In [1]: import numpy as np

In [2]: np.set_printoptions(precision=3, suppress=True, linewidth=140)

In [3]: W0 = np.loadtxt("arr.csv", delimiter=",")

In [4]: W0
Out[4]: 
array([[0., 0., 1., 0., 0., 0., 0.],
       [0., 0., 0., 0., 1., 0., 0.],
       [1., 0., 0., 0., 0., 0., 0.],
       [0., 0., 0., 0., 0., 1., 0.],
       [0., 0., 0., 0., 0., 0., 1.],
       [0., 1., 0., 0., 0., 0., 0.],
       [0., 0., 0., 1., 0., 0., 0.]])

In [5]: # row-stochastic, so 1 is an eigenvalue

In [6]: left, s, vt = np.linalg.svd(W0, full_matrices=False)

In [7]: left.T @ left
Out[7]: 
array([[1., 0., 0., 0., 0., 0., 0.],
       [0., 1., 0., 0., 0., 0., 0.],
       [0., 0., 1., 0., 0., 0., 0.],
       [0., 0., 0., 1., 0., 0., 0.],
       [0., 0., 0., 0., 1., 0., 0.],
       [0., 0., 0., 0., 0., 1., 0.],
       [0., 0., 0., 0., 0., 0., 1.]])

In [8]: left.T @ W0 @ vt.T
Out[8]: 
array([[1., 0., 0., 0., 0., 0., 0.],
       [0., 1., 0., 0., 0., 0., 0.],
       [0., 0., 1., 0., 0., 0., 0.],
       [0., 0., 0., 1., 0., 0., 0.],
       [0., 0., 0., 0., 1., 0., 0.],
       [0., 0., 0., 0., 0., 1., 0.],
       [0., 0., 0., 0., 0., 0., 1.]])

In [9]: np.sort(np.linalg.eigvals(W0).real)
Out[9]: array([-1.   , -0.809, -0.809,  0.309,  0.309,  1.   ,  1.   ])

In [10]: W0 @ W0
Out[10]: 
array([[1., 0., 0., 0., 0., 0., 0.],
       [0., 0., 0., 0., 0., 0., 1.],
       [0., 0., 1., 0., 0., 0., 0.],
       [0., 1., 0., 0., 0., 0., 0.],
       [0., 0., 0., 1., 0., 0., 0.],
       [0., 0., 0., 0., 1., 0., 0.],
       [0., 0., 0., 0., 0., 1., 0.]])

In [11]: (W0 != 0).astype(int)
Out[11]: 
array([[0, 0, 1, 0, 0, 0, 0],
       [0, 0, 0, 0, 1, 0, 0],
       [1, 0, 0, 0, 0, 0, 0],
       [0, 0, 0, 0, 0, 1, 0],
       [0, 0, 0, 0, 0, 0, 1],
       [0, 1, 0, 0, 0, 0, 0],
       [0, 0, 0, 1, 0, 0, 0]])

In [12]: rng = np.random.default_rng(480)

In [13]: out = W0 + rng.integers(-2, 3, (7, 1)) @ rng.integers(-2, 3, (1, 7))

In [14]: out
Out[14]: 
array([[ 2.,  2.,  2., -2., -1.,  1.,  0.],
       [ 2.,  2.,  1., -2.,  0.,  1.,  0.],
       [-3., -4., -2.,  4.,  2., -2.,  0.],
       [ 2.,  2.,  1., -2., -1.,  2.,  0.],
       [ 2.,  2.,  1., -2., -1.,  1.,  1.],
       [ 0.,  1.,  0.,  0.,  0.,  0.,  0.],
       [ 4.,  4.,  2., -3., -2.,  2.,  0.]])

In [15]: np.linalg.matrix_rank(out - W0, tol=1e-8)
Out[15]: np.int64(1)

In [16]: out - W0
Out[16]: 
array([[ 2.,  2.,  1., -2., -1.,  1.,  0.],
       [ 2.,  2.,  1., -2., -1.,  1.,  0.],
       [-4., -4., -2.,  4.,  2., -2.,  0.],
       [ 2.,  2.,  1., -2., -1.,  1.,  0.],
       [ 2.,  2.,  1., -2., -1.,  1.,  0.],
       [ 0.,  0.,  0.,  0.,  0.,  0.,  0.],
       [ 4.,  4.,  2., -4., -2.,  2.,  0.]])

In [17]: M = np.load("block6.npy")

In [18]: M
Out[18]: 
array([[ 1.878,  1.546,  1.235, -9.621],
       [-1.856,  6.789,  1.82 ,  6.867],
       [ 4.047,  6.334, -3.559, -5.553],
       [-1.112,  4.954,  8.601, -0.502],
       [-8.253,  2.213,  0.751, -5.14 ],
       [ 4.373, -7.707, -4.628,  0.232],
       [-3.318,  5.547, -1.864, -7.399],
       [-5.134,  1.366,  7.166, -4.52 ],
       [-4.874,  6.431, -1.554,  5.699],
       [-0.724, -2.469,  2.951, -9.202],
       [ 2.52 , -0.831,  6.582,  7.045],
       [ 9.653, -1.545, -2.013,  0.621],
       [-8.151, -4.647,  3.154, -1.423],
       [-2.678, -8.005, -3.597, -3.976],
       [ 1.727, -6.509, -3.741, -6.377],
       [ 6.869, -3.056,  5.533,  3.586],
       [-3.542,  6.867,  5.109, -3.767],
       [ 3.308, -4.716,  6.37 , -5.123],
       [ 0.734,  7.561, -2.723,  5.905],
       [-1.917,  8.375, -2.273, -4.585],
       [-6.12 ,  3.494,  2.76 ,  6.536],
       [-9.693,  0.522, -2.396,  0.158],
       [-8.115,  1.028,  3.942,  4.189],
       [ 5.848,  0.423, -7.488, -3.09 ],
       [ 1.959,  3.397, -8.412, -3.723],
       [ 0.888, -1.887,  6.521,  7.289],
       [ 8.601,  3.723,  0.749,  3.405],
       [-1.83 ,  4.559,  1.149, -8.634],
       [ 7.294, -0.417, -3.623, -5.788],
       [ 9.464,  1.338, -1.82 , -2.307],
       [-0.966, -6.602, -1.357,  7.324],
       [-2.052,  1.683, -7.298, -6.301],
       [-8.535, -2.282,  2.75 , -3.792]])

In [19]: Xc = M - M.mean(axis=0)

In [20]: V = np.linalg.svd(Xc)[2][:2]

In [21]: out = Xc - Xc @ V.T @ V

In [22]: np.diag(V.T @ V)
Out[22]: array([0.838, 0.067, 0.247, 0.849])

In [23]: out.std(axis=0)
Out[23]: array([1.593, 4.335, 3.39 , 1.528])

In [24]: round(float(np.linalg.norm(out) / np.linalg.norm(Xc)), 3)
Out[24]: 0.6

In [25]: np.round(np.cov(Xc @ V.T, rowvar=False), 3) + 0
Out[25]: 
array([[34.688,  0.   ],
       [ 0.   , 29.636]])

In [26]: out = np.c_[M[:, :1] @ np.array([[2]]), np.array([0, -3, -3, -2, 2, -2, 1, 3, 3, -2, 3, -3, 0, -1, 2, -3, 2, -3, 3, -2, 3, 1, 1, 3, 0, 2, -1, -2, 1, 0, 0, 3, 0])]

In [27]: out
Out[27]: 
array([[  3.756,   0.   ],
       [ -3.712,  -3.   ],
       [  8.094,  -3.   ],
       [ -2.224,  -2.   ],
       [-16.506,   2.   ],
       [  8.746,  -2.   ],
       [ -6.636,   1.   ],
       [-10.268,   3.   ],
       [ -9.748,   3.   ],
       [ -1.448,  -2.   ],
       [  5.04 ,   3.   ],
       [ 19.306,  -3.   ],
       [-16.302,   0.   ],
       [ -5.356,  -1.   ],
       [  3.454,   2.   ],
       [ 13.738,  -3.   ],
       [ -7.084,   2.   ],
       [  6.616,  -3.   ],
       [  1.468,   3.   ],
       [ -3.834,  -2.   ],
       [-12.24 ,   3.   ],
       [-19.386,   1.   ],
       [-16.23 ,   1.   ],
       [ 11.696,   3.   ],
       [  3.918,   0.   ],
       [  1.776,   2.   ],
       [ 17.202,  -1.   ],
       [ -3.66 ,  -2.   ],
       [ 14.588,   1.   ],
       [ 18.928,   0.   ],
       [ -1.932,   0.   ],
       [ -4.104,   3.   ],
       [-17.07 ,   0.   ]])

In [28]: np.round(np.linalg.lstsq(M, out[:, 0])[0], 3) + 0
Out[28]: array([2., 0., 0., 0.])

In [29]: np.round(np.linalg.norm(out - M @ np.linalg.lstsq(M, out)[0], axis=0), 3) + 0
Out[29]: array([ 0.  , 11.02])

In [30]: out = M + rng.integers(-2, 3, (33, 2)) @ rng.integers(-2, 3, (2, 4))

In [31]: out
Out[31]: 
array([[ -0.122,   1.546,  -0.765, -12.621],
       [ -7.856,   6.789,  -4.18 ,   1.867],
       [ -3.953,   6.334, -11.559, -11.553],
       [ -3.112,   4.954,   6.601,  -0.502],
       [-12.253,   2.213,  -3.249,  -7.14 ],
       [  2.373,  -7.707,  -6.628,   0.232],
       [ -9.318,   5.547,  -7.864, -11.399],
       [ -3.134,   1.366,   9.166,  -3.52 ],
       [ -4.874,   6.431,  -1.554,   7.699],
       [  5.276,  -2.469,   8.951,  -5.202],
       [ -3.48 ,  -0.831,   0.582,   3.045],
       [  9.653,  -1.545,  -2.013,  -0.379],
       [ -8.151,  -4.647,   3.154,  -3.423],
       [ -6.678,  -8.005,  -7.597,  -5.976],
       [ -4.273,  -6.509,  -9.741, -10.377],
       [ 10.869,  -3.056,   9.533,   7.586],
       [ -7.542,   6.867,   1.109,  -7.767],
       [  3.308,  -4.716,   6.37 ,  -7.123],
       [  0.734,   7.561,  -2.723,   3.905],
       [  2.083,   8.375,   1.727,  -2.585],
       [ -4.12 ,   3.494,   4.76 ,   6.536],
       [ -9.693,   0.522,  -2.396,   0.158],
       [ -6.115,   1.028,   5.942,   4.189],
       [ -2.152,   0.423, -15.488,  -9.09 ],
       [  7.959,   3.397,  -2.412,   1.277],
       [ -3.112,  -1.887,   2.521,   5.289],
       [  2.601,   3.723,  -5.251,  -1.595],
       [  0.17 ,   4.559,   3.149,  -6.634],
       [ 11.294,  -0.417,   0.377,  -1.788],
       [  9.464,   1.338,  -1.82 ,  -1.307],
       [ -8.966,  -6.602,  -9.357,   1.324],
       [ -6.052,   1.683, -11.298,  -8.301],
       [ -8.535,  -2.282,   2.75 ,  -5.792]])

In [32]: np.round(np.linalg.svd(out - M, compute_uv=False), 3) + 0
Out[32]: array([38.95 ,  5.821,  0.   ,  0.   ])

In [33]: np.abs(out - M).sum(axis=1)
Out[33]: 
array([ 7., 17., 22.,  4., 10.,  4., 16.,  5.,  2., 16., 16.,  1.,  2., 10., 16., 12., 12.,  2.,  2., 10.,  4.,  0.,  4., 22., 17., 10.,
       17.,  6., 12.,  1., 22., 10.,  2.])
